$ ipython --no-banner

In [1]: import numpy as np

In [2]: np.set_printoptions(precision=4, suppress=True, linewidth=160, legacy="1.25")

In [3]: rnd = lambda a: np.round(a, 4) + 0

In [4]: A = np.loadtxt("layer2.csv", delimiter=",")

In [5]: rnd(A)
Out[5]: 
array([[ 1.   ,  0.   ,  0.   ,  0.   ,  0.   ,  0.   ,  0.   ,  0.   ],
       [ 0.   ,  1.   ,  0.   ,  0.   ,  0.   ,  0.   ,  0.   ,  0.   ],
       [ 0.   ,  0.   ,  1.   ,  0.   ,  0.   ,  0.   ,  0.   ,  0.   ],
       [ 0.   ,  0.   ,  0.   , -0.5  ,  0.   ,  0.   ,  0.   , -0.866],
       [ 0.   ,  0.   ,  0.   ,  0.   ,  1.   ,  0.   ,  0.   ,  0.   ],
       [ 0.   ,  0.   ,  0.   ,  0.   ,  0.   ,  1.   ,  0.   ,  0.   ],
       [ 0.   ,  0.   ,  0.   ,  0.   ,  0.   ,  0.   ,  1.   ,  0.   ],
       [ 0.   ,  0.   ,  0.   ,  0.866,  0.   ,  0.   ,  0.   , -0.5  ]])

In [6]: rng = np.random.default_rng(17)

In [7]: lab = rng.permutation(8)

In [8]: A2 = A[:, lab] * rng.choice([-1, 1], 8)

In [9]: rnd(A2)
Out[9]: 
array([[ 0.   , -1.   ,  0.   ,  0.   ,  0.   ,  0.   ,  0.   ,  0.   ],
       [-1.   ,  0.   ,  0.   ,  0.   ,  0.   ,  0.   ,  0.   ,  0.   ],
       [ 0.   ,  0.   ,  0.   ,  0.   , -1.   ,  0.   ,  0.   ,  0.   ],
       [ 0.   ,  0.   ,  0.   ,  0.   ,  0.   , -0.866,  0.   , -0.5  ],
       [ 0.   ,  0.   ,  0.   , -1.   ,  0.   ,  0.   ,  0.   ,  0.   ],
       [ 0.   ,  0.   ,  0.   ,  0.   ,  0.   ,  0.   , -1.   ,  0.   ],
       [ 0.   ,  0.   , -1.   ,  0.   ,  0.   ,  0.   ,  0.   ,  0.   ],
       [ 0.   ,  0.   ,  0.   ,  0.   ,  0.   , -0.5  ,  0.   ,  0.866]])

In [10]: Uu, _, vt = np.linalg.svd(A.T @ A2)

In [11]: rnd(np.linalg.lstsq(A, A2)[0])
Out[11]: 
array([[ 0., -1.,  0.,  0.,  0.,  0.,  0.,  0.],
       [-1.,  0.,  0.,  0.,  0.,  0.,  0.,  0.],
       [ 0.,  0.,  0.,  0., -1.,  0.,  0.,  0.],
       [ 0.,  0.,  0.,  0.,  0.,  0.,  0.,  1.],
       [ 0.,  0.,  0., -1.,  0.,  0.,  0.,  0.],
       [ 0.,  0.,  0.,  0.,  0.,  0., -1.,  0.],
       [ 0.,  0., -1.,  0.,  0.,  0.,  0.,  0.],
       [ 0.,  0.,  0.,  0.,  0.,  1.,  0.,  0.]])

In [12]: lab
Out[12]: array([1, 0, 6, 4, 2, 7, 5, 3])

In [13]: ang = np.radians(30)

In [14]: r_ = np.eye(8)

In [15]: r_[0, 0] = r_[6, 6] = np.cos(ang)

In [16]: r_[0, 6], r_[6, 0] = -np.sin(ang), np.sin(ang)

In [17]: rnd(r_)
Out[17]: 
array([[ 0.866,  0.   ,  0.   ,  0.   ,  0.   ,  0.   , -0.5  ,  0.   ],
       [ 0.   ,  1.   ,  0.   ,  0.   ,  0.   ,  0.   ,  0.   ,  0.   ],
       [ 0.   ,  0.   ,  1.   ,  0.   ,  0.   ,  0.   ,  0.   ,  0.   ],
       [ 0.   ,  0.   ,  0.   ,  1.   ,  0.   ,  0.   ,  0.   ,  0.   ],
       [ 0.   ,  0.   ,  0.   ,  0.   ,  1.   ,  0.   ,  0.   ,  0.   ],
       [ 0.   ,  0.   ,  0.   ,  0.   ,  0.   ,  1.   ,  0.   ,  0.   ],
       [ 0.5  ,  0.   ,  0.   ,  0.   ,  0.   ,  0.   ,  0.866,  0.   ],
       [ 0.   ,  0.   ,  0.   ,  0.   ,  0.   ,  0.   ,  0.   ,  1.   ]])

In [18]: A2 = A @ r_.T

In [19]: rnd(np.abs(A2 - A).max(axis=0))
Out[19]: array([0.5, 0. , 0. , 0. , 0. , 0. , 0.5, 0. ])

In [20]: rnd(np.linalg.det(r_)), rnd(np.trace(r_))
Out[20]: (1.0, 7.7321)

In [21]: np.allclose(np.linalg.norm(A, axis=1), np.linalg.norm(A2, axis=1))
Out[21]: True

In [22]: rnd(np.linalg.svd(A, compute_uv=False)), rnd(np.linalg.svd(A2, compute_uv=False))
Out[22]: 
(array([1., 1., 1., 1., 1., 1., 1., 1.]),
 array([1., 1., 1., 1., 1., 1., 1., 1.]))

In [23]: np.allclose(A @ A.T, A2 @ A2.T)
Out[23]: True

In [24]: x0 = np.array([1, -2, -8, -9, -4, 6, 3, -5])

In [25]: rnd(A.T @ (A @ x0))
Out[25]: array([ 1., -2., -8., -9., -4.,  6.,  3., -5.])

In [26]: K = np.loadtxt("arr.csv", delimiter=",")

In [27]: K
Out[27]: 
array([[ 0.,  0.,  0.,  0.,  0.,  1., -2., -3.],
       [ 0.,  0.,  0.,  0.,  0., -2.,  0.,  0.],
       [ 0.,  0.,  0.,  0.,  0.,  2., -3.,  0.],
       [ 0.,  0.,  0.,  0.,  0.,  1.,  0., -2.],
       [ 0.,  0.,  0.,  0.,  0., -1.,  3., -2.],
       [ 1., -2.,  2.,  1., -1.,  0.,  0.,  0.],
       [-2.,  0., -3.,  0.,  3.,  0.,  0.,  0.],
       [-3.,  0.,  0., -2., -2.,  0.,  0.,  0.]])

In [28]: Uu, sigma, vt = np.linalg.svd(K)

In [29]: np.argmax(sigma[:-1] / (sigma[1:] + 1e-6)) + 1
Out[29]: 6

In [30]: rnd(sigma)
Out[30]: array([5.3861, 5.3861, 4.1571, 4.1571, 1.9256, 1.9256, 0.    , 0.    ])

In [31]: A2 = Uu[:, :6] @ np.diag(sigma[:6]) @ vt[:6]

In [32]: np.linalg.matrix_rank(A2)
Out[32]: 6

In [33]: rnd(np.linalg.norm(K - A2, 2)), rnd(sigma[6])
Out[33]: (0.0, 0.0)

In [34]: np.linalg.matrix_rank(K, rtol=0.05)
Out[34]: 6

In [35]: rnd(np.linalg.norm(K - A2) / np.linalg.norm(K))
Out[35]: 0.0

In [36]: [round(float(np.linalg.det(K[:i, :i])), 2) + 0 for i in range(1, 9)]
Out[36]: [0.0, 0.0, 0.0, 0.0, 0.0, 0.0, 0.0, 0.0]

In [37]: A2 = K / np.sqrt((K ** 2).mean(axis=1, keepdims=True))

In [38]: rnd(np.linalg.norm(A2, axis=1))
Out[38]: array([2.8284, 2.8284, 2.8284, 2.8284, 2.8284, 2.8284, 2.8284, 2.8284])

In [39]: np.linalg.matrix_rank(K - K.mean(axis=1, keepdims=True))
Out[39]: 6

In [40]: rnd(A2[1])
Out[40]: array([ 0.    ,  0.    ,  0.    ,  0.    ,  0.    , -2.8284,  0.    ,  0.    ])

In [41]: lab = rng.permutation(8)

In [42]: lab
Out[42]: array([4, 5, 3, 6, 0, 2, 7, 1])

In [43]: A2 = K[lab][:, lab]

In [44]: rnd(np.sort(np.abs(np.linalg.eigvals(A2))))
Out[44]: array([0.    , 0.    , 1.9256, 1.9256, 4.1571, 4.1571, 5.3861, 5.3861])

In [45]: np.diag(A2)
Out[45]: array([0., 0., 0., 0., 0., 0., 0., 0.])

In [46]: m1 = np.loadtxt("x.csv", delimiter=",")

In [47]: m1
Out[47]: 
array([[ 0., -1., -1.],
       [-1.,  0., -1.],
       [-1., -1.,  0.]])

In [48]: np.einsum("ii->", m1)
Out[48]: 0.0

In [49]: np.einsum("ij,ji->", m1, m1)
Out[49]: 6.0

In [50]: rnd(np.linalg.det(2 * m1)), rnd(np.linalg.det(m1))
Out[50]: (-16.0, -2.0)

In [51]: rnd(np.poly(m1))
Out[51]: array([ 1.,  0., -3.,  2.])

In [52]: A2 = np.linalg.inv(m1)

In [53]: rnd(np.linalg.slogdet(m1)[0])
Out[53]: -1.0

In [54]: A2
Out[54]: 
array([[ 0.5, -0.5, -0.5],
       [-0.5,  0.5, -0.5],
       [-0.5, -0.5,  0.5]])

In [55]: np.allclose(A2, m1.T)
Out[55]: False

In [56]: rnd(np.linalg.inv(A2))
Out[56]: 
array([[ 0., -1., -1.],
       [-1.,  0., -1.],
       [-1., -1.,  0.]])

In [57]: arr = np.loadtxt("run10.csv", delimiter=",")

In [58]: arr
Out[58]: 
array([[ 31.8118,   1.3362,   1.1912],
       [  3.6454,  21.3706,  39.1888],
       [ 24.597 ,  45.9827,  20.9383],
       [-24.4283,   1.9748, -10.2009],
       [ 32.234 ,  -2.9433, -38.3321],
       [ -6.5372,  17.1166,  -7.6208],
       [ 18.2277,  -7.9342,  -4.7398],
       [-11.3086,   2.3187,  -7.3755],
       [-23.3865,  -3.2674,  23.5202],
       [  2.5067, -13.9277,  -3.4543],
       [  6.0574,  17.6685,  10.0261],
       [  6.1506, -28.6734, -19.6077],
       [ 10.1504,  19.0572,  -3.3743],
       [-21.5023, -12.0333,  25.7502],
       [  6.3577, -12.4409,   8.9022],
       [-14.0034, -23.4927,  31.9245],
       [  1.2054,   2.5902, -35.4277],
       [  6.9499,   3.6142, -32.9992],
       [  4.0839,  27.9165,  -2.976 ],
       [ -5.6057,  30.4628, -11.0486],
       [  3.3023,  -0.8251,   6.3481],
       [  6.5096,   3.3479,  22.1805],
       [-27.8986, -12.9649,  34.2843],
       [ 35.8383,   2.8574, -20.1774],
       [ 16.6466, -28.1249, -15.1797],
       [ 14.0276,  12.9136,  32.6516],
       [ -4.1507,  -1.8168,   2.5748],
       [  5.1034,  -4.9176,  41.5956],
       [ -5.999 , -11.8904,   9.5107]])

In [59]: proj = arr @ np.linalg.solve(arr.T @ arr, arr.T)

In [60]: np.linalg.matrix_rank(np.eye(29) - proj)
Out[60]: 26

In [61]: rnd(np.trace(proj))
Out[61]: 3.0

In [62]: np.allclose(proj @ proj, proj)
Out[62]: True

In [63]: D = np.linalg.norm(arr[:, None] - arr[None], axis=-1)

In [64]: np.flatnonzero(D[6] < D.mean() / 2)
Out[64]: array([ 0,  6,  9, 14, 20])

In [65]: D.shape
Out[65]: (29, 29)

In [66]: (D + 1e9 * np.eye(29)).round(6).argmin(axis=1)
Out[66]: array([ 6, 25, 10,  7, 23, 19,  9, 26, 13, 14, 12, 24, 18,  8, 20, 13, 17, 16, 12, 18, 26, 25, 13,  4, 11,  1, 20, 21, 26])

In [67]: rnd(D[:5, :5])
Out[67]: 
array([[ 0.    , 51.3667, 49.3489, 57.3859, 39.7566],
       [51.3667,  0.    , 37.1188, 60.0306, 86.1276],
       [49.3489, 37.1188,  0.    , 72.8685, 77.2338],
       [57.3859, 60.0306, 72.8685,  0.    , 63.4521],
       [39.7566, 86.1276, 77.2338, 63.4521,  0.    ]])

In [68]: np.unravel_index(D.round(6).argmax(), D.shape)
Out[68]: (4, 22)

In [69]: x0 = np.array([0, 0, 2])

In [70]: np.sign((arr @ x0).round(6))
Out[70]: array([ 1.,  1.,  1., -1., -1., -1., -1., -1.,  1., -1.,  1., -1., -1.,  1.,  1.,  1., -1., -1., -1., -1.,  1.,  1.,  1., -1., -1.,  1.,  1.,  1.,  1.])

In [71]: F = np.loadtxt("data.csv", delimiter=",")

In [72]: F
Out[72]: 
array([[4., 1., 1., 1.],
       [1., 4., 1., 1.],
       [1., 1., 4., 1.],
       [1., 1., 1., 4.]])

In [73]: x0 = np.ones(4)

In [74]: for _ in range(7):
    ...:     x0 = F @ x0
    ...:     x0 /= np.linalg.norm(x0)
    ...:     print(round(x0 @ F @ x0, 4))
    ...: 
7.0
7.0
7.0
7.0
7.0
7.0
7.0

In [75]: rnd(np.linalg.eigvalsh(F)[-1])
Out[75]: 7.0

In [76]: F.ravel(order="F")
Out[76]: array([4., 1., 1., 1., 1., 4., 1., 1., 1., 1., 4., 1., 1., 1., 1., 4.])

In [77]: F.reshape(2, -1)
Out[77]: 
array([[4., 1., 1., 1., 1., 4., 1., 1.],
       [1., 1., 4., 1., 1., 1., 1., 4.]])

In [78]: t3 = F.reshape(4, 2, -1)

In [79]: np.einsum("ihd,ihd->ih", t3, t3)
Out[79]: 
array([[17.,  2.],
       [17.,  2.],
       [ 2., 17.],
       [ 2., 17.]])

In [80]: t3.sum(axis=1)
Out[80]: 
array([[5., 2.],
       [2., 5.],
       [5., 2.],
       [2., 5.]])

In [81]: t3.shape
Out[81]: (4, 2, 2)

In [82]: t3.transpose(1, 0, 2)
Out[82]: 
array([[[4., 1.],
        [1., 4.],
        [1., 1.],
        [1., 1.]],

       [[1., 1.],
        [1., 1.],
        [4., 1.],
        [1., 4.]]])

In [83]: x0 = np.array([-2, 2, 1, 1])

In [84]: rhs = F @ x0

In [85]: beta, lr = np.zeros(4), 1 / np.linalg.norm(F, 2) ** 2

In [86]: for i in range(30):
    ...:     beta -= lr * F.T @ (F @ beta - rhs)
    ...:     if i % 10 == 0: print(i, round(np.linalg.norm(F @ beta - rhs), 4))
    ...: 
0 7.3469
10 0.9655
20 0.1269

In [87]: rnd(beta)
Out[87]: array([-1.9943,  1.9966,  0.9989,  0.9989])

In [88]: rnd(np.linalg.cond(F))
Out[88]: 2.3333

In [89]: mat = np.diag(3 * np.array([0, 1, 3, 0, 2, 0])) + np.array([[2, 3, 3, 3, 3, 4],
    ...:     [4, 1, 4, 3, 4, 2],
    ...:     [4, 3, 5, 1, 0, 1],
    ...:     [2, 1, 3, 5, 1, 1],
    ...:     [4, 5, 0, 0, 5, 0],
    ...:     [1, 0, 3, 2, 5, 2]])

In [90]: mat
Out[90]: 
array([[ 2,  3,  3,  3,  3,  4],
       [ 4,  4,  4,  3,  4,  2],
       [ 4,  3, 14,  1,  0,  1],
       [ 2,  1,  3,  5,  1,  1],
       [ 4,  5,  0,  0, 11,  0],
       [ 1,  0,  3,  2,  5,  2]])

In [91]: r0, v = mat[5], mat[2]

In [92]: r0 @ v
Out[92]: 50

In [93]: r0 @ r0
Out[93]: 43

In [94]: p = (r0 @ v) / (r0 @ r0) * r0

In [95]: rnd((v - p) @ r0)
Out[95]: 0.0

In [96]: rnd(v - p)
Out[96]: array([ 2.8372,  3.    , 10.5116, -1.3256, -5.814 , -1.3256])

In [97]: rnd(np.linalg.norm(r0 + v) ** 2 + np.linalg.norm(r0 - v) ** 2)
Out[97]: 532.0
